% python3 -q
>>> import numpy as np
>>> from numpy import linalg as LA
>>> np.set_printoptions(precision=2, suppress=True, linewidth=100)
>>> def tidy(a):
...     return np.round(a, 2) + 0
... 
>>> X = np.load("case7.npy")
>>> print(tidy(X))
[[ 0.63  0.05 -0.07 -0.08  0.25 -0.17  0.04 -0.01  0.2  -0.29]
 [ 0.05  0.89  0.19 -0.09 -0.13  0.02 -0.12 -0.1   0.02 -0.07]
 [-0.07  0.19  0.45  0.25  0.28  0.01 -0.11  0.03  0.06  0.21]
 [-0.08 -0.09  0.25  0.46  0.12  0.21 -0.13  0.28  0.03 -0.13]
 [ 0.25 -0.13  0.28  0.12  0.62 -0.02  0.01 -0.21 -0.11  0.04]
 [-0.17  0.02  0.01  0.21 -0.02  0.73  0.2  -0.19  0.07 -0.2 ]
 [ 0.04 -0.12 -0.11 -0.13  0.01  0.2   0.24 -0.22  0.21  0.07]
 [-0.01 -0.1   0.03  0.28 -0.21 -0.19 -0.22  0.54  0.14 -0.11]
 [ 0.2   0.02  0.06  0.03 -0.11  0.07  0.21  0.14  0.82  0.16]
 [-0.29 -0.07  0.21 -0.13  0.04 -0.2   0.07 -0.11  0.16  0.62]]
>>> rng = np.random.default_rng(59)
>>> lab = rng.permutation(10)
>>> lab
array([6, 7, 2, 4, 9, 3, 0, 5, 8, 1])
>>> other = X[lab][:, lab]
>>> tidy(np.diag(other))
array([0.24, 0.54, 0.45, 0.62, 0.62, 0.46, 0.63, 0.73, 0.82, 0.89])
>>> tidy(np.trace(LA.pinv(X) @ X))
np.float64(6.0)
>>> np.allclose(X[:-1].T @ LA.lstsq(X[:-1].T, X[-1])[0], X[-1])
True
>>> left, sv, Vh = LA.svd(X, full_matrices=False)
>>> tidy(np.cumsum(sv ** 2) / np.sum(sv ** 2))
array([0.17, 0.33, 0.5 , 0.67, 0.83, 1.  , 1.  , 1.  , 1.  , 1.  ])
>>> print((sv > 1e-8).sum())
6
>>> print(tidy(left.T @ X @ Vh.T))
[[1. 0. 0. 0. 0. 0. 0. 0. 0. 0.]
 [0. 1. 0. 0. 0. 0. 0. 0. 0. 0.]
 [0. 0. 1. 0. 0. 0. 0. 0. 0. 0.]
 [0. 0. 0. 1. 0. 0. 0. 0. 0. 0.]
 [0. 0. 0. 0. 1. 0. 0. 0. 0. 0.]
 [0. 0. 0. 0. 0. 1. 0. 0. 0. 0.]
 [0. 0. 0. 0. 0. 0. 0. 0. 0. 0.]
 [0. 0. 0. 0. 0. 0. 0. 0. 0. 0.]
 [0. 0. 0. 0. 0. 0. 0. 0. 0. 0.]
 [0. 0. 0. 0. 0. 0. 0. 0. 0. 0.]]
>>> np.allclose(left * sv @ Vh, X)
True
>>> left, sv, Vh = LA.svd(X)
>>> vecs = Vh[:(sv > 1e-8).sum()]
>>> x0 = X[4] + 5 * X[2] + rng.integers(2) * np.eye(10)[9]
>>> tidy(x0)
array([-0.12,  0.82,  2.54,  1.39,  2.04,  0.04, -0.55, -0.05,  0.2 ,  1.08])
>>> tidy(LA.norm(x0 - vecs.T @ vecs @ x0))
np.float64(0.0)
>>> tidy(np.diag(vecs.T @ vecs))
array([0.63, 0.89, 0.45, 0.46, 0.62, 0.73, 0.24, 0.54, 0.82, 0.62])
>>> tidy(vecs.T @ vecs)
array([[ 0.63,  0.05, -0.07, -0.08,  0.25, -0.17,  0.04, -0.01,  0.2 , -0.29],
       [ 0.05,  0.89,  0.19, -0.09, -0.13,  0.02, -0.12, -0.1 ,  0.02, -0.07],
       [-0.07,  0.19,  0.45,  0.25,  0.28,  0.01, -0.11,  0.03,  0.06,  0.21],
       [-0.08, -0.09,  0.25,  0.46,  0.12,  0.21, -0.13,  0.28,  0.03, -0.13],
       [ 0.25, -0.13,  0.28,  0.12,  0.62, -0.02,  0.01, -0.21, -0.11,  0.04],
       [-0.17,  0.02,  0.01,  0.21, -0.02,  0.73,  0.2 , -0.19,  0.07, -0.2 ],
       [ 0.04, -0.12, -0.11, -0.13,  0.01,  0.2 ,  0.24, -0.22,  0.21,  0.07],
       [-0.01, -0.1 ,  0.03,  0.28, -0.21, -0.19, -0.22,  0.54,  0.14, -0.11],
       [ 0.2 ,  0.02,  0.06,  0.03, -0.11,  0.07,  0.21,  0.14,  0.82,  0.16],
       [-0.29, -0.07,  0.21, -0.13,  0.04, -0.2 ,  0.07, -0.11,  0.16,  0.62]])
>>> evals, vecs = LA.eigh(X)
>>> x0 = np.array([5, -2, 4, -4, 1, -4, 3, -5, -2, -2])
>>> tidy(vecs * np.maximum(evals, 0) @ vecs.T)
array([[ 0.63,  0.05, -0.07, -0.08,  0.25, -0.17,  0.04, -0.01,  0.2 , -0.29],
       [ 0.05,  0.89,  0.19, -0.09, -0.13,  0.02, -0.12, -0.1 ,  0.02, -0.07],
       [-0.07,  0.19,  0.45,  0.25,  0.28,  0.01, -0.11,  0.03,  0.06,  0.21],
       [-0.08, -0.09,  0.25,  0.46,  0.12,  0.21, -0.13,  0.28,  0.03, -0.13],
       [ 0.25, -0.13,  0.28,  0.12,  0.62, -0.02,  0.01, -0.21, -0.11,  0.04],
       [-0.17,  0.02,  0.01,  0.21, -0.02,  0.73,  0.2 , -0.19,  0.07, -0.2 ],
       [ 0.04, -0.12, -0.11, -0.13,  0.01,  0.2 ,  0.24, -0.22,  0.21,  0.07],
       [-0.01, -0.1 ,  0.03,  0.28, -0.21, -0.19, -0.22,  0.54,  0.14, -0.11],
       [ 0.2 ,  0.02,  0.06,  0.03, -0.11,  0.07,  0.21,  0.14,  0.82,  0.16],
       [-0.29, -0.07,  0.21, -0.13,  0.04, -0.2 ,  0.07, -0.11,  0.16,  0.62]])
>>> tidy(x0 @ X @ x0)
np.float64(72.44)
>>> M = np.loadtxt("m.csv", delimiter=",")
>>> print(M)
[[-4.06  4.08 -1.72  2.81  0.05  5.07 -0.73]
 [-4.17  4.4  -1.7   2.79 -0.23  4.87 -0.82]
 [-3.66  4.24 -2.24  3.31  0.54  4.9  -1.17]
 [-4.22  4.06 -2.34  3.13 -0.12  4.6  -1.13]
 [-4.1   3.92 -1.9   2.89  0.03  5.48 -1.37]
 [ 2.84 -4.62 -4.34  2.98  0.07  3.44  2.8 ]
 [ 2.99 -4.93 -4.    2.96 -0.1   3.95  2.88]
 [ 2.64 -4.45 -4.02  2.93 -0.15  3.44  3.02]
 [ 2.87 -4.92 -4.15  2.93  0.24  3.77  3.  ]
 [ 2.83 -5.04 -4.28  3.38 -0.51  3.76  3.14]
 [-1.82  2.82 -5.62  3.32 -0.19  3.84  0.87]
 [-1.84  2.75 -4.94  3.07 -0.32  4.02  0.37]
 [-1.9   3.17 -4.25  3.12  0.25  3.49  0.84]
 [-2.24  3.6  -4.78  2.92  0.59  3.86  0.61]
 [-1.99  2.71 -4.58  3.39 -0.03  4.51  0.94]]
>>> x0 = np.array([-1, -1, -2, 3, -5, 4, 4])
>>> y = M @ x0
>>> tidy(LA.lstsq(M, y)[0])
array([-1., -1., -2.,  3., -5.,  4.,  4.])
>>> y = y + 0.1 * rng.normal(size=15)
>>> print(tidy(y))
[28.95 28.78 26.27 28.74 29.04 44.07 46.75 45.23 44.95 51.19 39.94 37.25 32.77 31.79 40.45]
>>> c, *_ = LA.lstsq(M, y)
>>> tidy(c)
array([-0.76, -0.91, -1.89,  3.32, -5.  ,  3.94,  3.83])
>>> [round(float(LA.norm(LA.solve(M.T @ M + lam * np.eye(7), M.T @ y))), 2) for lam in (0, 1, 10, 100)]
[8.44, 6.84, 6.02, 5.13]
>>> tidy(LA.norm(y - M @ c))
np.float64(0.2)
>>> c.round()
array([-1., -1., -2.,  3., -5.,  4.,  4.])
